In [1]: import numpy as np

In [2]: import numpy.linalg as la

In [3]: np.set_printoptions(precision=2, suppress=True, linewidth=160)

In [4]: W0 = np.load("run5.npy")

In [5]: W0
Out[5]: 
array([[0.5 , 0.17, 0.  , 0.33],
       [0.5 , 0.25, 0.  , 0.25],
       [0.29, 0.  , 0.43, 0.29],
       [0.  , 0.33, 0.  , 0.67]])

In [6]: print(W0 @ np.ones(4))
[1. 1. 1. 1.]

In [7]: np.round(la.matrix_power(W0, 100), 2) + 0
Out[7]: 
array([[0.27, 0.27, 0.  , 0.47],
       [0.27, 0.27, 0.  , 0.47],
       [0.27, 0.27, 0.  , 0.47],
       [0.27, 0.27, 0.  , 0.47]])

In [8]: pr = np.eye(4)[1]

In [9]: for _ in range(3):
   ...:     pr = pr @ W0
   ...:     print(pr.round(2))
   ...: 
[0.5  0.25 0.   0.25]
[0.38 0.23 0.   0.4 ]
[0.3  0.25 0.   0.45]

In [10]: evals, V = la.eig(W0)

In [11]: np.sort(la.eigvals(W0 @ W0))
Out[11]: array([0.03, 0.06, 0.18, 1.  ])

In [12]: evals
Out[12]: array([0.43, 1.  , 0.17, 0.25])

In [13]: np.sort(la.eigvals(W0.T))
Out[13]: array([0.17, 0.25, 0.43, 1.  ])

In [14]: np.sort(la.eigvals(la.inv(W0)))
Out[14]: array([1.  , 2.33, 4.  , 6.  ])

In [15]: M = np.load("mat.npy")

In [16]: M
Out[16]: 
array([[1.  , 0.9 , 0.81],
       [0.9 , 1.  , 0.9 ],
       [0.81, 0.9 , 1.  ]])

In [17]: x = np.array([1, 3, 2])

In [18]: rhs = M @ x

In [19]: b, lr = np.zeros(3), 1 / la.norm(M, 2) ** 2

In [20]: for i in range(50):
    ...:     b -= lr * M.T @ (M @ b - rhs)
    ...:     if i % 10 == 0: print(i, round(la.norm(M @ b - rhs), 2))
    ...: 
0 0.16
10 0.15
20 0.15
30 0.14
40 0.14

In [21]: b
Out[21]: array([1.87, 2.09, 2.08])

In [22]: print(round(la.cond(M), 2))
39.53

In [23]: U, sigma, Vh = la.svd(M)

In [24]: np.argmax(sigma[:-1] / (sigma[1:] + 1e-6)) + 1
Out[24]: np.int64(1)

In [25]: B = U[:, :1] @ np.diag(sigma[:1]) @ Vh[:1]

In [26]: la.matrix_rank(M, rtol=0.05)
Out[26]: np.int64(2)

In [27]: B
Out[27]: 
array([[0.89, 0.92, 0.89],
       [0.92, 0.95, 0.92],
       [0.89, 0.92, 0.89]])

In [28]: x = np.ones(3)

In [29]: for _ in range(5):
    ...:     x = M @ x
    ...:     x /= la.norm(x)
    ...:     print(round(x @ M @ x, 2))
    ...: 
2.74
2.74
2.74
2.74
2.74

In [30]: x
Out[30]: array([0.57, 0.59, 0.57])
